% python3 -q
>>> import numpy as np
>>> np.set_printoptions(precision=4, suppress=True, linewidth=200, floatmode="fixed")
>>> rnd = lambda a: np.round(a, 4) + 0
>>> X = np.load("m.npy")
>>> print(X)
[[-12.8047  -2.6188  -3.1300  -4.6412  -3.1994  -1.5266]
 [-17.7463  -3.1530  -2.9320  -5.0605  -3.6821  -1.0705]
 [ -2.7276   4.3185  -5.9765   1.9109  -7.6191  -0.1358]
 [  6.0437  -0.6843  -1.2442   0.2011  -2.1195  -3.1100]
 [ -3.7095  -2.5916   1.3401  -0.5794   1.1986   1.8457]
 [  7.8217   4.7627  -2.0032   3.5622  -2.1635  -2.0701]
 [ -1.2085   4.3888  -3.7650   1.8121  -5.0801  -0.3192]
 [ -1.4320   1.7643   1.9201   3.0757   3.3143   1.2687]
 [  0.1978  -1.2043   3.3007  -0.3541   4.0265   0.8139]
 [  0.0127   0.5531  -0.8057   1.3193  -1.3072  -0.3906]
 [ -5.9169  -4.4375   3.0191  -2.5270   4.0477   1.4533]
 [  8.7178   1.9071   2.9961   3.3571   3.7789   0.3481]
 [  9.0722   5.5941  -2.7176   3.0347  -4.1958   0.2839]
 [ -1.7862  -0.0075   0.7836   0.6023   1.3349   0.6278]
 [ 11.0029   1.8537  -0.6394   3.4649  -1.4591  -0.4581]
 [ 11.4406   4.3258  -2.4319   4.0728  -4.0295   0.9937]
 [  9.4889   2.5798  -4.3174   2.3859  -5.6689  -3.9955]
 [-13.0701  -3.2251  -7.4555  -5.0139  -8.4822  -4.4842]
 [ -1.4262   1.1119  -7.6314  -0.6394  -9.7041  -3.4358]
 [  9.0242   0.2800   6.4349   2.0980   7.3997   4.4500]
 [ -3.1381  -5.1746   2.3925  -3.0204   2.6059  -1.8607]
 [  6.3455  -0.8689  -0.2136   0.8722  -0.4496  -3.3959]
 [ -9.9188   0.8343  -5.6110  -2.1129  -5.6005  -1.7366]
 [  6.9664   3.4717   6.0413   4.9684   7.0040   2.4671]
 [  0.4827  -1.6473   8.3287   0.6869   9.4569   2.9801]
 [ -2.1960  -1.9076  -2.9548  -1.1676  -2.8175  -3.1800]
 [ -8.0842  -7.2870   2.5739  -5.1922   2.8997   0.1947]
 [  1.2920   1.8062   1.0330   1.5878   1.1663   3.7462]
 [ -9.0975  -4.2375  -2.6585  -4.0718  -3.4953  -1.8252]
 [-14.0722  -8.0256   3.3130  -5.8182   4.6413   0.5041]
 [ -4.7426  -0.0070   1.8997  -0.8725   2.6003   2.5236]
 [ -3.0415  -1.3027  -1.8697  -1.1557  -2.4400  -0.9203]]
>>> x = np.array([2, 0, 2, 0, 1, 1])
>>> target = X @ x
>>> print(rnd(np.linalg.pinv(X) @ X))
[[1.0000 0.0000 0.0000 0.0000 0.0000 0.0000]
 [0.0000 1.0000 0.0000 0.0000 0.0000 0.0000]
 [0.0000 0.0000 1.0000 0.0000 0.0000 0.0000]
 [0.0000 0.0000 0.0000 1.0000 0.0000 0.0000]
 [0.0000 0.0000 0.0000 0.0000 1.0000 0.0000]
 [0.0000 0.0000 0.0000 0.0000 0.0000 1.0000]]
>>> rng = np.random.default_rng(46)
>>> target = target + 0.1 * rng.normal(size=32)
>>> print(rnd(target))
[-36.6457 -45.9874 -25.1902   4.4425  -1.8114   7.2605 -15.3486   5.5144  11.8462  -3.2313  -0.2630  27.5190   8.7044  -0.1478  18.8334  15.1534   0.6780 -54.1368 -31.2725  42.8473  -0.7267   8.2931
 -38.3956  35.5410  30.1436 -16.4991  -7.9675   9.6131 -28.6393 -16.2555  -0.6720 -13.0859]
>>> c, *_ = np.linalg.lstsq(X, target)
>>> print(rnd(X.T @ (target - X @ c)))
[0.0000 0.0000 0.0000 0.0000 0.0000 0.0000]
>>> print([round(float(np.linalg.norm(np.linalg.solve(X.T @ X + lam * np.eye(6), X.T @ target))), 2) for lam in (0, 1, 10, 100)])
[3.21, 3.12, 3.0, 2.8]
>>> print(c.round())
[ 2.0000 -0.0000  2.0000 -0.0000  1.0000  1.0000]
